$ ipython --no-banner

In [1]: import numpy as np

In [2]: np.set_printoptions(suppress=True, linewidth=120)

In [3]: def tidy(a):
   ...:     return np.round(a, 2) + 0
   ...: 

In [4]: W0 = np.load("test6.npy")

In [5]: print(W0)
[[6 0 3]
 [1 8 2]
 [1 3 3]]

In [6]: w, vecs = np.linalg.eig(W0)

In [7]: print(tidy(w))
[9.51 5.8  1.68]

In [8]: print(tidy(W0 @ vecs[:, 0] - w[0] * vecs[:, 0]))
[0. 0. 0.]

In [9]: r0, r1 = W0[0], W0[1]

In [10]: print(r0 @ r0)
45

In [11]: print(r0 @ r1)
12

In [12]: pr = (r0 @ r1) / (r0 @ r0) * r0

In [13]: print(pr)
[1.6 0.  0.8]

In [14]: print(tidy(r1 - pr))
[-0.6  8.   1.2]

In [15]: print(tidy(np.linalg.norm(r0 + r1) ** 2 + np.linalg.norm(r0 - r1) ** 2))
228.0

In [16]: B = np.array([[-2, 2], [3, 1]])

In [17]: basis = np.kron(B, W0)

In [18]: print(basis)
[[-12   0  -6  12   0   6]
 [ -2 -16  -4   2  16   4]
 [ -2  -6  -6   2   6   6]
 [ 18   0   9   6   0   3]
 [  3  24   6   1   8   2]
 [  3   9   9   1   3   3]]

In [19]: print(basis.shape)
(6, 6)

In [20]: X = np.load("x.npy")

In [21]: print(X)
[[5 5 5 5 5 5]
 [1 1 1 1 1 1]
 [0 2 0 2 0 2]
 [5 5 5 5 5 5]
 [1 1 1 1 1 1]
 [0 2 0 2 0 2]]

In [22]: r0, r1 = X[1], X[0]

In [23]: print(r0 @ r1)
30

In [24]: pr = (r0 @ r1) / (r0 @ r0) * r0

In [25]: print(tidy(np.linalg.norm(r0 + r1) ** 2 + np.linalg.norm(r0 - r1) ** 2))
312.0

In [26]: print(np.outer(r0, r1))
[[5 5 5 5 5 5]
 [5 5 5 5 5 5]
 [5 5 5 5 5 5]
 [5 5 5 5 5 5]
 [5 5 5 5 5 5]
 [5 5 5 5 5 5]]

In [27]: rk = np.linalg.matrix_rank(X)

In [28]: print(rk)
2

In [29]: N = np.linalg.svd(X)[2][rk:].T

In [30]: print([int(np.linalg.matrix_rank(np.delete(X, i, axis=0))) for i in range(6)])
[2, 2, 2, 2, 2, 2]

In [31]: print(np.linalg.matrix_rank(X.T @ X), np.linalg.matrix_rank(X @ X.T))
2 2

In [32]: print([int(np.linalg.matrix_rank(X[:, :j + 1])) for j in range(6)])
[1, 2, 2, 2, 2, 2]

In [33]: print(tidy(X @ N))
[[0. 0. 0. 0.]
 [0. 0. 0. 0.]
 [0. 0. 0. 0.]
 [0. 0. 0. 0.]
 [0. 0. 0. 0.]
 [0. 0. 0. 0.]]

In [34]: print(N.shape)
(6, 4)

In [35]: print(np.allclose(X @ N, 0))
True

In [36]: rng = np.random.default_rng(823971)

In [37]: lab = rng.permutation(3)

In [38]: print(lab)
[2 0 1]

In [39]: B = W0[lab][:, lab]

In [40]: print(np.trace(B))
17

In [41]: print(tidy(np.sort(np.abs(np.linalg.eigvals(B)))))
[1.68 5.8  9.51]

In [42]: print(np.diag(B))
[3 6 8]

In [43]: print(B)
[[3 1 3]
 [3 6 0]
 [2 1 8]]

In [44]: print(tidy(np.linalg.det(B)), tidy(np.linalg.det(W0[lab])))
93.0 93.0

In [45]: Uu, sv, Vh = np.linalg.svd(X)

In [46]: print(np.argmax(sv[:-1] / (sv[1:] + 1e-6)) + 1)
2

In [47]: print(tidy(sv))
[18.01  3.4   0.    0.    0.    0.  ]

In [48]: B = Uu[:, :2] @ np.diag(sv[:2]) @ Vh[:2]

In [49]: print(tidy(np.linalg.norm(X - B) / np.linalg.norm(X)))
0.0

In [50]: print(np.linalg.matrix_rank(X, rtol=0.05))
2

In [51]: print(np.linalg.matrix_rank(B))
2

In [52]: print(tidy(B))
[[5. 5. 5. 5. 5. 5.]
 [1. 1. 1. 1. 1. 1.]
 [0. 2. 0. 2. 0. 2.]
 [5. 5. 5. 5. 5. 5.]
 [1. 1. 1. 1. 1. 1.]
 [0. 2. 0. 2. 0. 2.]]

In [53]: J = np.loadtxt("w.csv", delimiter=",")

In [54]: print(tidy(J))
[[ 0.16  0.26 -0.25  0.07]
 [ 0.26  0.61 -0.13  0.39]
 [-0.25 -0.13  0.79  0.3 ]
 [ 0.07  0.39  0.3   0.44]]

In [55]: # equal to its transpose

In [56]: x = np.array([2, 3, 2, 2])

In [57]: print((x - J @ x) @ (J @ x))
0.0

In [58]: print(tidy(J @ x))
[0.75 2.87 1.29 2.8 ]

In [59]: print(tidy(np.linalg.eigvalsh(2 * J - np.eye(4))))
[-1. -1.  1.  1.]

In [60]: print(tidy(np.eye(4) - J))
[[ 0.84 -0.26  0.25 -0.07]
 [-0.26  0.39  0.13 -0.39]
 [ 0.25  0.13  0.21 -0.3 ]
 [-0.07 -0.39 -0.3   0.56]]

In [61]: K = np.loadtxt("block8.csv", delimiter=",")

In [62]: print(tidy(K))
[[ 0.53 -0.4   0.1 ]
 [ 6.94 -2.    1.4 ]
 [ 6.49 -1.    1.3 ]
 [-1.08  1.   -0.2 ]
 [-5.02 -1.6  -1.  ]
 [ 7.48  0.3   1.5 ]
 [ 7.58  0.1   1.5 ]
 [ 7.53 -0.4   1.5 ]
 [-0.51  0.8  -0.1 ]
 [-2.97  1.7  -0.6 ]
 [ 0.55 -0.6   0.1 ]
 [ 2.49 -0.4   0.5 ]
 [ 0.04 -0.5   0.  ]
 [-3.    0.3  -0.6 ]
 [ 2.04  0.8   0.4 ]
 [-3.51  0.4  -0.7 ]
 [-6.05  1.4  -1.2 ]
 [-8.   -0.4  -1.6 ]
 [ 2.49 -1.3   0.5 ]
 [-0.45 -1.4  -0.1 ]
 [ 0.    0.    0.  ]
 [ 2.07  0.7   0.4 ]
 [-0.51 -0.7  -0.1 ]]

In [63]: # column 0 is much longer than the rest

In [64]: gram = np.cov(K, rowvar=False)

In [65]: print(tidy(np.corrcoef(K[:, 0], K[:, 1])[0, 1]))
-0.27

In [66]: print(tidy(np.corrcoef(K.T)))
[[ 1.   -0.27  1.  ]
 [-0.27  1.   -0.27]
 [ 1.   -0.27  1.  ]]

In [67]: print(tidy(np.polyfit(K[:, 0], K[:, 1], 1)))
[-0.06 -0.1 ]

In [68]: print(np.argwhere(np.triu(np.abs(np.corrcoef(K.T)) > 0.8, 1)))
[[0 2]]

In [69]: Uu, sv = np.linalg.svd(K)
ValueError: too many values to unpack (expected 2)


In [70]: Uu, sv, Vh = np.linalg.svd(K, full_matrices=False)

In [71]: print(tidy(Vh @ Vh.T))
[[1. 0. 0.]
 [0. 1. 0.]
 [0. 0. 1.]]

In [72]: print(tidy(Uu.T @ Uu))
[[1. 0. 0.]
 [0. 1. 0.]
 [0. 0. 1.]]

In [73]: print((sv > 1e-8).sum())
3

In [74]: print(tidy(sv))
[21.42  4.38  0.04]

In [75]: E = np.loadtxt("m.csv", delimiter=",")

In [76]: print(tidy(E))
[[-0.6  -0.8   0.02]
 [ 0.75 -0.56 -0.36]
 [ 0.3  -0.2   0.93]]

In [77]: lab = rng.permutation(3)

In [78]: print(lab)
[1 2 0]

In [79]: B = E[lab][:, lab]

In [80]: print(tidy(np.diag(B)))
[-0.56  0.93 -0.6 ]

In [81]: print(tidy(np.trace(B)))
-0.23

In [82]: print(tidy(np.sort(np.abs(np.linalg.eigvals(B)))))
[1. 1. 1.]

In [83]: B = np.array([[1, 2]])

In [84]: arr = np.block([[np.zeros((1, 1)), B], [B.T, np.zeros((2, 2))]])

In [85]: print(arr)
[[0. 1. 2.]
 [1. 0. 0.]
 [2. 0. 0.]]

In [86]: Uu, sv, Vh = np.linalg.svd(arr)

In [87]: vecs = Vh[:(sv > 1e-8).sum()]

In [88]: x = arr[0] + -3 * arr[1] + rng.integers(2) * np.eye(3)[1]

In [89]: print(x)
[-3.  1.  2.]

In [90]: print(tidy(np.linalg.norm(x - vecs.T @ vecs @ x)))
0.0

In [91]: print(np.allclose(vecs.T @ vecs @ x, x))
True

In [92]: print(tidy(vecs.T @ vecs))
[[1.  0.  0. ]
 [0.  0.2 0.4]
 [0.  0.4 0.8]]

In [93]: r0 = np.array([-2, -2, 3])

In [94]: data = r0[np.abs(np.subtract.outer(np.arange(3), np.arange(3)))]

In [95]: print(data)
[[-2 -2  3]
 [-2 -2 -2]
 [ 3 -2 -2]]

In [96]: # symmetric, so the eigenvalues are real

In [97]: lab = rng.permutation(3)

In [98]: print(lab)
[2 0 1]

In [99]: B = arr[lab][:, lab]

In [100]: print(tidy(np.linalg.det(B)), tidy(np.linalg.det(arr[lab])))
0.0 0.0

In [101]: print(tidy(np.sort(np.abs(np.linalg.eigvals(B)))))
[0.   2.24 2.24]

In [102]: print(np.diag(B))
[0. 0. 0.]

In [103]: B = data[0, 0] * data[1:] - np.outer(data[1:, 0], data[0])

In [104]: print(B)
[[ 0  0 10]
 [ 0 10 -5]]

In [105]: print(np.linalg.matrix_rank(B), np.linalg.matrix_rank(data))
2 3

In [106]: x = np.array([8, 2, 7])

In [107]: print(B * x)
[[  0   0  70]
 [  0  20 -35]]

In [108]: print(np.sign((B @ x).round(6)))
[ 1 -1]

In [109]: print((B @ x).argmax())
0

In [110]: print(np.einsum("ij,j->i", B, x))
[ 70 -15]

In [111]: print((B * x).sum(axis=1))
[ 70 -15]

In [112]: x = np.array([-3, 0, 3])

In [113]: y = data @ x

In [114]: print(y)
[ 15   0 -15]

In [115]: print(tidy(np.linalg.solve(data, data[:, 0])))
[1. 0. 0.]

In [116]: print(tidy(np.linalg.solve(data, 4 * y)))
[-12.   0.  12.]

In [117]: print(tidy(np.linalg.solve(data, y)))
[-3.  0.  3.]

In [118]: print(tidy(np.linalg.solve(data, y + data[:, 1])))
[-3.  1.  3.]

In [119]: r0, r1 = data[1], data[0]

In [120]: print(r0 @ r1)
2

In [121]: print(r0 @ r0)
12

In [122]: pr = (r0 @ r1) / (r0 @ r0) * r0

In [123]: print((r1 - pr) @ r0)
0.0

In [124]: A = np.array([[-2.4, -1.0], [1.3, -1.0], [-3.4, 0.5]])

In [125]: B = np.array([[2, 3], [3, 3]])

In [126]: basis = np.kron(B, A)

In [127]: print(np.linalg.matrix_rank(basis))
4

In [128]: print(tidy(np.linalg.norm(basis, 2)), tidy(np.linalg.norm(B, 2) * np.linalg.norm(A, 2)))
24.17 24.17

In [129]: ang = np.radians(15)

In [130]: R = np.eye(2)

In [131]: R[0, 0] = R[1, 1] = np.cos(ang)

In [132]: R[0, 1], R[1, 0] = -np.sin(ang), np.sin(ang)

In [133]: print(tidy(R))
[[ 0.97 -0.26]
 [ 0.26  0.97]]

In [134]: B = A @ R.T

In [135]: print(np.allclose(A @ A.T, B @ B.T))
True

In [136]: print(tidy(np.linalg.det(R)), tidy(np.trace(R)))
1.0 1.93

In [137]: print(tidy(np.linalg.svd(A, compute_uv=False)), tidy(np.linalg.svd(B, compute_uv=False)))
[4.36 1.49] [4.36 1.49]

In [138]: x = np.array([1, -3])

In [139]: y = A @ x

In [140]: print(tidy(np.linalg.solve(A.T @ A, A.T @ y)))
[ 1. -3.]

In [141]: np.linalg.solve(A, y)
LinAlgError: Last 2 dimensions of the array must be square


In [142]: print(tidy(np.linalg.lstsq(A, y)[0]))
[ 1. -3.]

In [143]: y = y + 0.3 * rng.normal(size=3)

In [144]: print(tidy(y))
[ 0.95  4.28 -5.18]

In [145]: coef, *_ = np.linalg.lstsq(A, y)

In [146]: print(tidy(np.linalg.norm(y - A @ coef)))
0.32

In [147]: print(coef.round())
[ 1. -3.]

In [148]: Uu, sv, Vh = np.linalg.svd(A, full_matrices=False)

In [149]: print(tidy(Uu.T @ A @ Vh.T))
[[4.36 0.  ]
 [0.   1.49]]

In [150]: print(tidy(Vh @ Vh.T))
[[1. 0.]
 [0. 1.]]

In [151]: print(np.allclose(Uu * sv @ Vh, A))
True

In [152]: print(tidy(sv))
[4.36 1.49]

In [153]: print(tidy(np.cumsum(sv ** 2) / np.sum(sv ** 2)))
[0.9 1. ]

In [154]: print(Uu.shape, sv.shape, Vh.shape)
(3, 2) (2,) (2, 2)

In [155]: r0 = np.array([1, 1, -4])

In [156]: print(tidy(np.array([np.convolve(row, r0, "same") for row in A])))
[[-2.4 -3.4  8.6]
 [ 1.3  0.3 -6.2]
 [-3.4 -2.9 14.1]]

In [157]: print(tidy(np.polyval(r0, A[0])))
[-0.64 -4.  ]
